$ python3 -q
>>> import numpy as np
>>> np.set_printoptions(precision=1, suppress=True, linewidth=200, sign=" ")
>>> rnd = lambda a: np.round(a, 1) + 0
>>> m1 = np.loadtxt("block14.csv", delimiter=",")
>>> m1
array([[ 1.,  0.,  0.,  0.,  0.,  0.,  0.,  0.,  0.,  0.],
       [ 0.,  3.,  0.,  0.,  0.,  0.,  0.,  0.,  0.,  0.],
       [ 3.,  3.,  3.,  0.,  0.,  0.,  0.,  0.,  0.,  0.],
       [ 3.,  3.,  1.,  3.,  0.,  0.,  0.,  0.,  0.,  0.],
       [ 2.,  1.,  2.,  1.,  1.,  0.,  0.,  0.,  0.,  0.],
       [ 0.,  0.,  1.,  3.,  0.,  1.,  0.,  0.,  0.,  0.],
       [ 0.,  1.,  1.,  1.,  2.,  3.,  3.,  0.,  0.,  0.],
       [ 2.,  3.,  0.,  2.,  2.,  2.,  3.,  1.,  0.,  0.],
       [ 2.,  1.,  2.,  1.,  0.,  0.,  1.,  0.,  3.,  0.],
       [ 0.,  2.,  1.,  3.,  1.,  1.,  1.,  3.,  2.,  1.]])
>>> w1 = np.array([[2, 2, 1, 3, 3, 0],
...     [1, 1, 3, 3, 3, 3],
...     [1, 2, 1, 1, 0, 0],
...     [0, 1, 0, 3, 3, 2],
...     [3, 1, 1, 1, 2, 0],
...     [2, 2, 1, 1, 1, 3],
...     [2, 0, 1, 2, 3, 1],
...     [0, 3, 2, 3, 2, 1],
...     [1, 1, 2, 3, 2, 0],
...     [3, 1, 2, 1, 2, 0]])
>>> c = np.array([3, 0, -3, 1, 2, 3])
>>> act = np.maximum(m1 @ w1 + c, 0)
>>> np.linalg.matrix_rank(act)
np.int64(6)
>>> (act > 0).astype(int)
array([[ 1,  1,  0,  1,  1,  1],
       [ 1,  1,  1,  1,  1,  1],
       [ 1,  1,  1,  1,  1,  1],
       [ 1,  1,  1,  1,  1,  1],
       [ 1,  1,  1,  1,  1,  1],
       [ 1,  1,  0,  1,  1,  1],
       [ 1,  1,  1,  1,  1,  1],
       [ 1,  1,  1,  1,  1,  1],
       [ 1,  1,  1,  1,  1,  1],
       [ 1,  1,  1,  1,  1,  1]])
>>> cent = np.array([[5, 5], [2, 4], [2, 1], [1, 2], [5, 4], [4, 5]])
>>> act @ cent
array([[  70.,   76.],
       [ 161.,  172.],
       [ 299.,  331.],
       [ 359.,  395.],
       [ 225.,  250.],
       [ 164.,  190.],
       [ 376.,  406.],
       [ 539.,  579.],
       [ 300.,  327.],
       [ 472.,  521.]])
>>> (act @ cent).round(6).argmax(axis=1)
array([ 1,  1,  1,  1,  1,  1,  1,  1,  1,  1])
>>> w1 @ cent
array([[ 34,  37],
       [ 43,  45],
       [ 12,  16],
       [ 28,  32],
       [ 30,  30],
       [ 34,  40],
       [ 33,  32],
       [ 27,  33],
       [ 24,  25],
       [ 32,  31]])
>>> A = np.load("x.npy")
>>> A
array([[  2,   0,   3,   6,   0,  13,   7,   2,   3],
       [  1,   1,   1,   4,   0,  12,   7,   4,   8],
       [  2,   0,   2,   6,   0,  17,   9,   5,   9],
       [  1,   1,   0,   4,   0,  16,   9,   7,  14],
       [  7,   1,   0,   7,   0,  11,   2,   1,  11],
       [  0,   2,   0,   2,   0,  15,   9,   9,  19],
       [  0,   2,   2,   0,   0,  13,  11,   9,  13],
       [  2,   2,   0,   3,   0,   8,   4,   3,  10],
       [  3,   1,   0,   5,   0,   9,   4,   1,   5],
       [  9,   0,   1,  11,   2,   9,   0,   0,   0],
       [  9,   0,   0,  11,   0,  21,   6,   3,  13],
       [  7,   0,   2,  10,   0,  12,   3,   0,   0],
       [  0,   2,   1,   2,   5,   3,   3,   0,   1],
       [  8,   0,   0,   9,   0,  12,   2,   0,   6],
       [  2,   0,   3,   6,   0,  13,   7,   2,   3],
       [  5,   1,   0,   6,   1,   6,   1,   0,   2],
       [  0,   1,   3,   3,   0,  11,   8,   4,   5],
       [  7,   0,   2,  10,   0,  12,   3,   0,   0],
       [  7,   0,   2,  10,   0,  12,   3,   0,   0],
       [  4,   2,   0,   4,   0,   5,   1,   0,   7],
       [ 13,   0,   0,  13,   0,  11,   0,   0,   1],
       [  0,   2,   0,   2,   0,  11,   7,   6,  13],
       [  7,   0,   1,  10,   0,  16,   5,   0,   4],
       [  8,   0,   0,   9,   0,   8,   0,   0,   0],
       [ 10,   0,   0,  10,   0,   9,   0,   0,   3],
       [  7,   0,   1,  10,   0,  16,   5,   0,   4],
       [  9,   0,   0,  11,   0,  21,   6,   3,  13],
       [  6,   0,   1,   8,   3,   7,   1,   0,   0],
       [  7,   0,   2,  10,   0,  12,   3,   0,   0],
       [  0,   0,   4,   5,   0,  16,  10,   5,   6],
       [  4,   0,   1,   7,   0,  14,   6,   2,   6],
       [ 11,   0,   0,  12,   0,  14,   1,   0,   4],
       [ 15,   0,   0,  14,   0,  12,   0,   0,   4],
       [  9,   0,   0,  11,   0,  21,   6,   3,  13],
       [  2,   2,   0,   3,   0,  12,   6,   6,  16]])
>>> # rows 0 and 14 are equal
>>> cent = A[[31, 24]].astype(float)
>>> for _ in range(3):
...     lab = np.linalg.norm(A[:, None] - cent, axis=-1).argmin(axis=1)
...     cent = np.array([A[lab == j].mean(axis=0) for j in range(2)])
... 
>>> lab
array([ 1,  0,  0,  0,  0,  0,  0,  1,  1,  1,  0,  1,  1,  1,  1,  1,  1,  1,  1,  1,  1,  0,  1,  1,  1,  1,  0,  1,  1,  0,  0,  1,  1,  0,  0])
>>> np.bincount(lab)
array([ 13,  22])
